In [1]: import numpy as np

In [2]: np.set_printoptions(precision=2, suppress=True, linewidth=100, legacy="1.25")

In [3]: def tidy(a):
   ...:     return np.round(a, 2) + 0
   ...: 

In [4]: M = np.load("run6.npy")

In [5]: tidy(M)
Out[5]: 
array([[-2.42,  0.78, -0.31, -0.95],
       [ 0.78, -0.33,  0.79,  0.34],
       [-0.31,  0.79,  1.56,  1.71],
       [-0.95,  0.34,  1.71,  0.19]])

In [6]: x0 = np.array([5, 1, -5, -9])

In [7]: tidy(M @ (2 * x0))
Out[7]: array([ -2.5 ,  -6.88, -47.91, -29.38])

In [8]: tidy(M * x0)
Out[8]: 
array([[-12.12,   0.78,   1.54,   8.55],
       [  3.89,  -0.33,  -3.95,  -3.05],
       [ -1.54,   0.79,  -7.79, -15.42],
       [ -4.75,   0.34,  -8.56,  -1.72]])

In [9]: np.linalg.norm(M @ x0) <= np.linalg.norm(M, 2) * np.linalg.norm(x0) + 1e-9
Out[9]: True

In [10]: tidy((M * x0).sum(axis=1))
Out[10]: array([ -1.25,  -3.44, -23.95, -14.69])

In [11]: tidy(np.einsum("ij,j->i", M, x0))
Out[11]: array([ -1.25,  -3.44, -23.95, -14.69])

In [12]: P = np.triu(np.array([[-3, 3, -5, 1], [-1, -3, -2, -1], [4, -2, -2, 4], [-2, 5, 1, -4]]), 1) + np.eye(4)

In [13]: M2 = P @ M @ np.linalg.inv(P)

In [14]: tidy(np.linalg.det(M2))
Out[14]: 0.0

In [15]: np.trace(M2), tidy(np.trace(M))
Out[15]: (-1.0, -1.0)

In [16]: tidy(np.poly(M2))
Out[16]: array([ 1.,  1., -9., -9.,  0.])

In [17]: U, sigma, Vh = np.linalg.svd(M)

In [18]: np.argmax(sigma[:-1] / (sigma[1:] + 1e-6)) + 1
Out[18]: 3

In [19]: tidy(sigma)
Out[19]: array([3., 3., 1., 0.])

In [20]: M2 = U[:, :3] @ np.diag(sigma[:3]) @ Vh[:3]

In [21]: tidy(np.linalg.norm(M - M2, 2)), tidy(sigma[3])
Out[21]: (0.0, 0.0)

In [22]: tidy(np.linalg.norm(M - M2) / np.linalg.norm(M))
Out[22]: 0.0

In [23]: np.linalg.matrix_rank(M, rtol=0.05)
Out[23]: 3

In [24]: tidy(M2)
Out[24]: 
array([[-2.42,  0.78, -0.31, -0.95],
       [ 0.78, -0.33,  0.79,  0.34],
       [-0.31,  0.79,  1.56,  1.71],
       [-0.95,  0.34,  1.71,  0.19]])

In [25]: np.linalg.matrix_rank(M2)
Out[25]: 3

In [26]: ev, evecs = np.linalg.eigh(M)

In [27]: x0 = np.array([-2, 5, -5, -4])

In [28]: tidy(np.linalg.eigvalsh(M[1:, 1:]))
Out[28]: array([-1.02, -0.49,  2.94])

In [29]: tidy(evecs * np.abs(ev) @ evecs.T)
Out[29]: 
array([[ 2.5 , -0.92, -0.22,  0.59],
       [-0.92,  0.62,  0.26,  0.39],
       [-0.22,  0.26,  2.26,  0.92],
       [ 0.59,  0.39,  0.92,  1.63]])

In [30]: (np.sign(evecs[:, -1].round(6)) == np.sign(evecs[0, -1].round(6))).astype(int)
Out[30]: array([1, 0, 0, 0])

In [31]: tidy(np.abs(M).sum(axis=1).max()), tidy(np.abs(ev).max())
Out[31]: (4.46, 3.0)

In [32]: tidy(x0 @ M @ x0 / (x0 @ x0)), tidy(ev[0]), tidy(ev[-1])
Out[32]: (0.04, -3.0, 3.0)

In [33]: data = np.load("case11.npy")

In [34]: tidy(data)
Out[34]: 
array([[-16.88,  14.79, -10.83,  -7.71],
       [-10.86,   8.96,  -5.19,  -5.04],
       [ -9.77,   7.95,  -4.25,  -4.55],
       [ -5.62,   4.31,  -1.01,  -2.72],
       [ -3.36,   2.51,   0.33,  -1.71],
       [  0.16,  -0.44,  -0.31,   0.18],
       [  0.45,  -1.68,  -0.41,   0.57],
       [  1.33,  -4.92,   0.83,   1.45],
       [  1.54,  -5.58,   1.18,   1.62],
       [  2.37,  -8.09,   2.67,   2.29],
       [  3.83, -12.11,   5.36,   3.37]])

In [35]: [round(float(x), 2) for x in np.linalg.svd(data, compute_uv=False)[:3]]
Out[35]: [38.43, 8.45, 3.7]

In [36]: np.linalg.matrix_rank(data, rtol=0.1)
Out[36]: 2

In [37]: tidy(np.linalg.norm(data, 2) / np.linalg.norm(data))
Out[37]: 0.97

In [38]: np.argsort(-np.linalg.norm(data, axis=0).round(6), kind="stable")[:3]
Out[38]: array([1, 0, 2])

In [39]: rk = np.linalg.matrix_rank(data)

In [40]: rk
Out[40]: 3

In [41]: N = np.linalg.svd(data)[2][rk:].T

In [42]: np.allclose(data @ N, 0)
Out[42]: True

In [43]: [int(np.linalg.matrix_rank(np.delete(data, i, axis=0))) for i in range(11)]
Out[43]: [3, 3, 3, 3, 3, 3, 3, 3, 3, 3, 3]

In [44]: [int(np.linalg.matrix_rank(data[:i])) for i in range(1, len(data) + 1)]
Out[44]: [1, 2, 3, 3, 3, 3, 3, 3, 3, 3, 3]

In [45]: W0 = np.load("x.npy")

In [46]: tidy(W0)
Out[46]: 
array([[ 0.23, -0.18,  0.28,  0.24,  0.08, -0.08,  0.  ],
       [-0.18,  1.03, -0.02,  0.13,  0.07, -0.15,  0.19],
       [ 0.28, -0.02,  1.01, -0.18, -0.19,  0.17, -0.18],
       [ 0.24,  0.13, -0.18,  1.02,  0.05, -0.12,  0.2 ],
       [ 0.08,  0.07, -0.19,  0.05,  1.93, -0.03, -0.14],
       [-0.08, -0.15,  0.17, -0.12, -0.03,  1.22, -0.35],
       [ 0.  ,  0.19, -0.18,  0.2 , -0.14, -0.35,  1.56]])

In [47]: np.linalg.lstsq(W0[:-1].T, W0[-1])[2]
Out[47]: 6

In [48]: tidy(np.trace(np.linalg.pinv(W0) @ W0))
Out[48]: 6.0

In [49]: tidy(W0 @ np.linalg.pinv(W0) @ W0)
Out[49]: 
array([[ 0.23, -0.18,  0.28,  0.24,  0.08, -0.08,  0.  ],
       [-0.18,  1.03, -0.02,  0.13,  0.07, -0.15,  0.19],
       [ 0.28, -0.02,  1.01, -0.18, -0.19,  0.17, -0.18],
       [ 0.24,  0.13, -0.18,  1.02,  0.05, -0.12,  0.2 ],
       [ 0.08,  0.07, -0.19,  0.05,  1.93, -0.03, -0.14],
       [-0.08, -0.15,  0.17, -0.12, -0.03,  1.22, -0.35],
       [ 0.  ,  0.19, -0.18,  0.2 , -0.14, -0.35,  1.56]])

In [50]: np.abs(np.diag(np.linalg.qr(W0)[1])) > 1e-9
Out[50]: array([ True,  True,  True,  True,  True,  True, False])

In [51]: np.unique(W0.round(6), axis=0).shape
Out[51]: (7, 7)

In [52]: U, sigma, Vh = np.linalg.svd(W0)

In [53]: evecs = Vh[:(sigma > 1e-8).sum()]

In [54]: rng = np.random.default_rng(17)

In [55]: x0 = W0[3] + -1 * W0[2] + rng.integers(2) * np.eye(7)[6]

In [56]: tidy(x0)
Out[56]: array([-0.04,  0.16, -1.19,  1.2 ,  0.25, -0.29,  1.38])

In [57]: np.allclose(evecs.T @ evecs @ x0, x0)
Out[57]: False

In [58]: np.linalg.matrix_rank(np.vstack([W0, x0]))
Out[58]: 7

In [59]: tidy(np.linalg.norm(x0 - evecs.T @ evecs @ x0))
Out[59]: 0.01

In [60]: tidy(np.diag(evecs.T @ evecs))
Out[60]: array([0.22, 0.96, 0.9 , 0.93, 1.  , 0.99, 1.  ])

In [61]: E = np.array([[1.0, 0.5, 0.25, 0.12, 0.06, 0.03],
    ...:     [0.5, 1.0, 0.5, 0.25, 0.12, 0.06],
    ...:     [0.25, 0.5, 1.0, 0.5, 0.25, 0.12],
    ...:     [0.12, 0.25, 0.5, 1.0, 0.5, 0.25],
    ...:     [0.06, 0.12, 0.25, 0.5, 1.0, 0.5],
    ...:     [0.03, 0.06, 0.12, 0.25, 0.5, 1.0]])

In [62]: t = np.radians(45)

In [63]: R = np.eye(6)

In [64]: R[0, 0] = R[3, 3] = np.cos(t)

In [65]: R[0, 3], R[3, 0] = -np.sin(t), np.sin(t)

In [66]: tidy(R)
Out[66]: 
array([[ 0.71,  0.  ,  0.  , -0.71,  0.  ,  0.  ],
       [ 0.  ,  1.  ,  0.  ,  0.  ,  0.  ,  0.  ],
       [ 0.  ,  0.  ,  1.  ,  0.  ,  0.  ,  0.  ],
       [ 0.71,  0.  ,  0.  ,  0.71,  0.  ,  0.  ],
       [ 0.  ,  0.  ,  0.  ,  0.  ,  1.  ,  0.  ],
       [ 0.  ,  0.  ,  0.  ,  0.  ,  0.  ,  1.  ]])

In [67]: M2 = E @ R.T

In [68]: tidy(np.abs(M2 - E).max(axis=0))
Out[68]: array([0.74, 0.  , 0.  , 0.67, 0.  , 0.  ])

In [69]: np.allclose(E @ E.T, M2 @ M2.T)
Out[69]: True

In [70]: ev, evecs = np.linalg.eigh(E)

In [71]: x0 = np.array([1, 0, 1, 2, 2, 1])

In [72]: tidy(evecs * np.maximum(ev, 0) @ evecs.T)
Out[72]: 
array([[1.  , 0.5 , 0.25, 0.12, 0.06, 0.03],
       [0.5 , 1.  , 0.5 , 0.25, 0.12, 0.06],
       [0.25, 0.5 , 1.  , 0.5 , 0.25, 0.12],
       [0.12, 0.25, 0.5 , 1.  , 0.5 , 0.25],
       [0.06, 0.12, 0.25, 0.5 , 1.  , 0.5 ],
       [0.03, 0.06, 0.12, 0.25, 0.5 , 1.  ]])

In [73]: tidy(x0 @ E @ x0 / (x0 @ x0)), tidy(ev[0]), tidy(ev[-1])
Out[73]: (2.05, 0.36, 2.39)

In [74]: tidy(np.linalg.eigvalsh(E[1:, 1:]))
Out[74]: array([0.36, 0.45, 0.69, 1.24, 2.26])

In [75]: (np.sign(evecs[:, -1].round(6)) == np.sign(evecs[0, -1].round(6))).astype(int)
Out[75]: array([1, 1, 1, 1, 1, 1])

In [76]: tidy(x0 @ E @ x0)
Out[76]: 22.52

In [77]: x0 = np.array([1, 0, 5, -3, 5, 3])

In [78]: E * x0
Out[78]: 
array([[ 1.  ,  0.  ,  1.25, -0.36,  0.3 ,  0.09],
       [ 0.5 ,  0.  ,  2.5 , -0.75,  0.6 ,  0.18],
       [ 0.25,  0.  ,  5.  , -1.5 ,  1.25,  0.36],
       [ 0.12,  0.  ,  2.5 , -3.  ,  2.5 ,  0.75],
       [ 0.06,  0.  ,  1.25, -1.5 ,  5.  ,  1.5 ],
       [ 0.03,  0.  ,  0.6 , -0.75,  2.5 ,  3.  ]])

In [79]: tidy(E @ (2 * x0))
Out[79]: array([ 4.56,  6.06, 10.72,  5.74, 12.62, 10.76])

In [80]: E @ np.eye(6)[4]
Out[80]: array([0.06, 0.12, 0.25, 0.5 , 1.  , 0.5 ])

In [81]: def softmax(z):
    ...:     e = np.exp(z - z.max(axis=-1, keepdims=True))
    ...:     return e / e.sum(axis=-1, keepdims=True)
    ...: 

In [82]: tidy(softmax(10 * E[5]))
Out[82]: array([0.  , 0.  , 0.  , 0.  , 0.01, 0.99])

In [83]: att = E @ E.T / np.sqrt(6)

In [84]: tidy(softmax(att)[5] @ E)
Out[84]: array([0.28, 0.36, 0.41, 0.45, 0.45, 0.38])

In [85]: softmax(att).round(6).argmax(axis=1)
Out[85]: array([0, 1, 2, 3, 4, 5])

In [86]: x0 = np.ones(6)

In [87]: for _ in range(4):
    ...:     x0 = E @ x0
    ...:     x0 /= np.linalg.norm(x0)
    ...:     print(round(x0 @ E @ x0, 2))
    ...: 
2.38
2.39
2.39
2.39

In [88]: tidy(np.linalg.eigvalsh(E)[-1])
Out[88]: 2.39

In [89]: A = np.load("sample18.npy")

In [90]: tidy(A)
Out[90]: 
array([[ 2.76,  2.79, -7.66, -1.61, -0.28,  2.45,  4.07,  0.8 ],
       [-2.03, -1.28, -0.39,  1.76, -3.48, -1.53,  7.66,  4.22],
       [ 1.17,  1.55, -6.13, -0.4 , -1.88,  1.17,  6.82,  2.64],
       [-3.38, -2.66,  3.43,  2.54, -3.3 , -2.73,  5.54,  3.77],
       [-3.78, -3.14,  5.23,  2.71, -2.84, -3.11,  3.73,  3.1 ],
       [-0.56,  0.06, -3.42,  0.81, -2.99, -0.28,  7.98,  3.82],
       [-2.79, -2.81,  7.68,  1.63,  0.24, -2.47, -4.  , -0.76],
       [ 3.88,  3.38, -6.58, -2.66,  2.17,  3.25, -1.68, -2.22],
       [-0.68, -0.04, -3.21,  0.89, -3.05, -0.37,  8.  ,  3.87],
       [-1.19, -0.5 , -2.23,  1.23, -3.26, -0.8 ,  8.01,  4.06],
       [ 0.84,  1.27, -5.68, -0.16, -2.14,  0.89,  7.17,  2.92],
       [-0.14, -0.68,  4.62, -0.33,  2.61, -0.31, -7.71, -3.43],
       [ 1.59,  1.89, -6.64, -0.71, -1.53,  1.51,  6.3 ,  2.25],
       [ 1.61,  0.89,  1.34, -1.5 ,  3.39,  1.16, -7.9 , -4.17]])

In [91]: np.linalg.cond(A) > 100
Out[91]: True

In [92]: np.linalg.matrix_rank(A, rtol=0.1)
Out[92]: 2

In [93]: feats = np.loadtxt("test1.csv", delimiter=",")

In [94]: feats
Out[94]: 
array([[0., 0., 0., 1., 0., 0., 0., 1., 0., 0.],
       [0., 0., 0., 0., 0., 1., 1., 0., 1., 0.],
       [0., 0., 0., 0., 0., 0., 0., 0., 0., 0.],
       [1., 0., 0., 0., 0., 0., 0., 1., 0., 0.],
       [0., 0., 0., 0., 0., 0., 0., 0., 0., 0.],
       [0., 1., 0., 0., 0., 0., 1., 0., 1., 1.],
       [0., 1., 0., 0., 0., 1., 0., 0., 1., 1.],
       [1., 0., 0., 1., 0., 0., 0., 0., 0., 0.],
       [0., 1., 0., 0., 0., 1., 1., 0., 0., 1.],
       [0., 0., 0., 0., 0., 1., 1., 0., 1., 0.]])

In [95]: np.linalg.matrix_rank(feats, rtol=0.1)
Out[95]: 7

In [96]: [round(float(x), 2) for x in np.linalg.svd(feats, compute_uv=False)[:3]]
Out[96]: [3.65, 2.0, 1.65]
